In [1]: import numpy as np

In [2]: import numpy.linalg as la

In [3]: np.set_printoptions(precision=1, suppress=True, linewidth=100)

In [4]: def rnd(a):
   ...:     return np.round(a, 1) + 0
   ...: 

In [5]: M = np.loadtxt("dump.csv", delimiter=",")

In [6]: M
Out[6]: 
array([[-1., -1., -1.,  0.,  0.],
       [ 3.,  0.,  0., -2.,  0.],
       [-3.,  1., -2.,  0.,  0.],
       [-2.,  0.,  3.,  3.,  0.],
       [ 0.,  0.,  0.,  0.,  4.]])

In [7]: # 2 groups of indices that never mix

In [8]: x0 = np.array([-3, 0, 0, 3, -2])

In [9]: y = M @ x0

In [10]: y
Out[10]: array([  3., -15.,   9.,  15.,  -8.])

In [11]: rnd(la.solve(M, y + M[:, 4]))
Out[11]: array([-3.,  0.,  0.,  3., -1.])

In [12]: rnd(la.solve(M, M[:, 0]))
Out[12]: array([1., 0., 0., 0., 0.])

In [13]: rnd(la.solve(M, -1 * y))
Out[13]: array([ 3.,  0.,  0., -3.,  2.])

In [14]: rnd(np.sort(la.eigvals(M).real))
Out[14]: array([-3.2, -0.5,  1.9,  1.9,  4. ])

In [15]: M @ M
Out[15]: 
array([[  1.,   0.,   3.,   2.,   0.],
       [  1.,  -3.,  -9.,  -6.,   0.],
       [ 12.,   1.,   7.,  -2.,   0.],
       [-13.,   5.,   5.,   9.,   0.],
       [  0.,   0.,   0.,   0.,  16.]])

In [16]: ang = np.radians(90)

In [17]: Rm = np.eye(5)

In [18]: Rm[0, 0] = Rm[2, 2] = np.cos(ang)

In [19]: Rm[0, 2], Rm[2, 0] = -np.sin(ang), np.sin(ang)

In [20]: rnd(Rm)
Out[20]: 
array([[ 0.,  0., -1.,  0.,  0.],
       [ 0.,  1.,  0.,  0.,  0.],
       [ 1.,  0.,  0.,  0.,  0.],
       [ 0.,  0.,  0.,  1.,  0.],
       [ 0.,  0.,  0.,  0.,  1.]])

In [21]: Y = M @ Rm.T

In [22]: rnd(la.svd(M, compute_uv=False)), rnd(la.svd(Y, compute_uv=False))
Out[22]: (array([5.7, 4.2, 4. , 1.3, 0.3]), array([5.7, 4.2, 4. , 1.3, 0.3]))

In [23]: rnd(la.det(Rm)), np.trace(Rm)
Out[23]: (np.float64(1.0), np.float64(3.0))

In [24]: Y = la.inv(M)

In [25]: rnd(M @ Y)
Out[25]: 
array([[1., 0., 0., 0., 0.],
       [0., 1., 0., 0., 0.],
       [0., 0., 1., 0., 0.],
       [0., 0., 0., 1., 0.],
       [0., 0., 0., 0., 1.]])

In [26]: rnd(la.cond(M))
Out[26]: np.float64(20.3)

In [27]: rnd(la.det(M) * Y)
Out[27]: 
array([[-24., -36., -24., -24.,   0.],
       [-32., -12.,   4.,  -8.,   0.],
       [ 20.,  48.,  20.,  32.,   0.],
       [-36., -72., -36., -36.,   0.],
       [  0.,   0.,   0.,   0.,   9.]])

In [28]: arr = np.load("out4.npy")

In [29]: rnd(arr)
Out[29]: 
array([[ 4. , -0.9,  0.5],
       [-0.9,  0.5, -1.4],
       [ 0.5, -1.4,  6.5]])

In [30]: la.norm(arr, axis=1).argmax()
Out[30]: np.int64(2)

In [31]: rnd(la.norm(arr[1], 1)), rnd(la.norm(arr[1], np.inf))
Out[31]: (np.float64(2.8), np.float64(1.4))

In [32]: rnd(la.norm(arr, 1)), rnd(la.norm(arr, np.inf))
Out[32]: (np.float64(8.5), np.float64(8.5))

In [33]: rnd(la.norm(arr, axis=1))
Out[33]: array([4.2, 1.7, 6.7])

In [34]: rnd(la.norm(arr, "nuc"))
Out[34]: np.float64(11.0)

In [35]: rnd(np.abs(la.eigvals(arr)).max())
Out[35]: np.float64(7.0)

In [36]: rnd(arr @ arr)
Out[36]: 
array([[ 17.3,  -4.9,   6.9],
       [ -4.9,   3. , -10.3],
       [  6.9, -10.3,  44.6]])

In [37]: rnd((arr + arr.T) / 2)
Out[37]: 
array([[ 4. , -0.9,  0.5],
       [-0.9,  0.5, -1.4],
       [ 0.5, -1.4,  6.5]])

In [38]: rnd(np.sort(np.abs(la.eigvals(arr))))
Out[38]: array([0., 4., 7.])

In [39]: evals, vecs = la.eigh(arr)

In [40]: rnd(evals)
Out[40]: array([0., 4., 7.])

In [41]: rnd(vecs @ np.diag(evals) @ vecs.T)
Out[41]: 
array([[ 4. , -0.9,  0.5],
       [-0.9,  0.5, -1.4],
       [ 0.5, -1.4,  6.5]])

In [42]: rnd(la.eigvalsh(arr @ arr))
Out[42]: array([ 0., 16., 49.])

In [43]: np.abs(vecs[:, -1]).round(6).argmax()
Out[43]: np.int64(2)

In [44]: rnd(vecs.T @ vecs)
Out[44]: 
array([[1., 0., 0.],
       [0., 1., 0.],
       [0., 0., 1.]])

In [45]: (evals > 1e-8).sum(), (evals < -1e-8).sum()
Out[45]: (np.int64(2), np.int64(0))

In [46]: rnd(la.svd(arr, compute_uv=False))
Out[46]: array([7., 4., 0.])

In [47]: rnd(np.abs(vecs[:, -1]))
Out[47]: array([0.2, 0.2, 0.9])

In [48]: left, sv, VT = la.svd(arr)

In [49]: vecs = VT[:(sv > 1e-8).sum()]

In [50]: rng = np.random.default_rng(14916)

In [51]: x0 = arr[0] + -2 * arr[2] + rng.integers(2) * np.eye(3)[1]

In [52]: rnd(x0)
Out[52]: array([  3. ,   2.9, -12.5])

In [53]: la.matrix_rank(np.vstack([arr, x0]))
Out[53]: np.int64(3)

In [54]: rnd(vecs.T @ vecs)
Out[54]: 
array([[ 1. , -0.2,  0. ],
       [-0.2,  0.1, -0.2],
       [ 0. , -0.2,  1. ]])

In [55]: rnd(np.diag(vecs.T @ vecs))
Out[55]: array([1. , 0.1, 1. ])

In [56]: K = np.loadtxt("sample15.csv", delimiter=",")

In [57]: K
Out[57]: 
array([[2., 0., 0., 2., 0., 1., 2.],
       [2., 0., 0., 2., 0., 1., 2.],
       [1., 2., 3., 1., 0., 1., 0.],
       [1., 2., 1., 1., 1., 1., 3.],
       [2., 3., 1., 3., 2., 2., 6.],
       [3., 2., 3., 3., 0., 2., 2.],
       [4., 5., 4., 4., 3., 3., 1.],
       [3., 4., 4., 1., 1., 1., 0.],
       [3., 2., 1., 0., 2., 2., 1.],
       [3., 2., 1., 0., 2., 2., 1.],
       [4., 3., 1., 3., 4., 4., 2.],
       [6., 3., 1., 5., 4., 5., 4.]])

In [58]: left, sv, VT = la.svd(K)

In [59]: rnd(sv)
Out[59]: array([21.3,  7. ,  4.8,  3.6,  2.4,  1. ,  0. ])

In [60]: np.argmax(sv[:-1] / (sv[1:] + 1e-6)) + 1
Out[60]: np.int64(6)

In [61]: Y = left[:, :6] @ np.diag(sv[:6]) @ VT[:6]

In [62]: rnd(Y)
Out[62]: 
array([[2., 0., 0., 2., 0., 1., 2.],
       [2., 0., 0., 2., 0., 1., 2.],
       [1., 2., 3., 1., 0., 1., 0.],
       [1., 2., 1., 1., 1., 1., 3.],
       [2., 3., 1., 3., 2., 2., 6.],
       [3., 2., 3., 3., 0., 2., 2.],
       [4., 5., 4., 4., 3., 3., 1.],
       [3., 4., 4., 1., 1., 1., 0.],
       [3., 2., 1., 0., 2., 2., 1.],
       [3., 2., 1., 0., 2., 2., 1.],
       [4., 3., 1., 3., 4., 4., 2.],
       [6., 3., 1., 5., 4., 5., 4.]])

In [63]: rnd(np.abs(K - Y).max())
Out[63]: np.float64(0.0)

In [64]: rnd(la.norm(K - Y, 2)), rnd(sv[6])
Out[64]: (np.float64(0.0), np.float64(0.0))

In [65]: blk = np.stack([K, 5 * K, K[::-1]])

In [66]: rnd(la.norm(blk, axis=(1, 2)))
Out[66]: array([ 23.4, 116.9,  23.4])

In [67]: (blk @ K.T).shape
Out[67]: (3, 12, 12)

In [68]: la.matrix_rank(blk)
Out[68]: array([7, 7, 7])

In [69]: blk.sum(axis=0)
Out[69]: 
array([[18.,  3.,  1., 17.,  4., 11., 16.],
       [16.,  3.,  1., 15.,  4., 10., 14.],
       [ 9., 14., 19.,  6.,  2.,  8.,  1.],
       [ 9., 14.,  7.,  6.,  8.,  8., 19.],
       [15., 22., 10., 19., 13., 13., 36.],
       [22., 17., 22., 22.,  3., 15., 13.],
       [27., 32., 27., 27., 18., 20.,  8.],
       [20., 27., 25.,  9.,  8.,  8.,  6.],
       [19., 14.,  7.,  1., 13., 13.,  9.],
       [19., 14.,  9.,  1., 12., 13.,  6.],
       [26., 18.,  6., 20., 24., 25., 14.],
       [38., 18.,  6., 32., 24., 31., 26.]])

In [70]: np.einsum("bij,cij->bc", blk, blk)
Out[70]: 
array([[  547.,  2735.,   334.],
       [ 2735., 13675.,  1670.],
       [  334.,  1670.,   547.]])
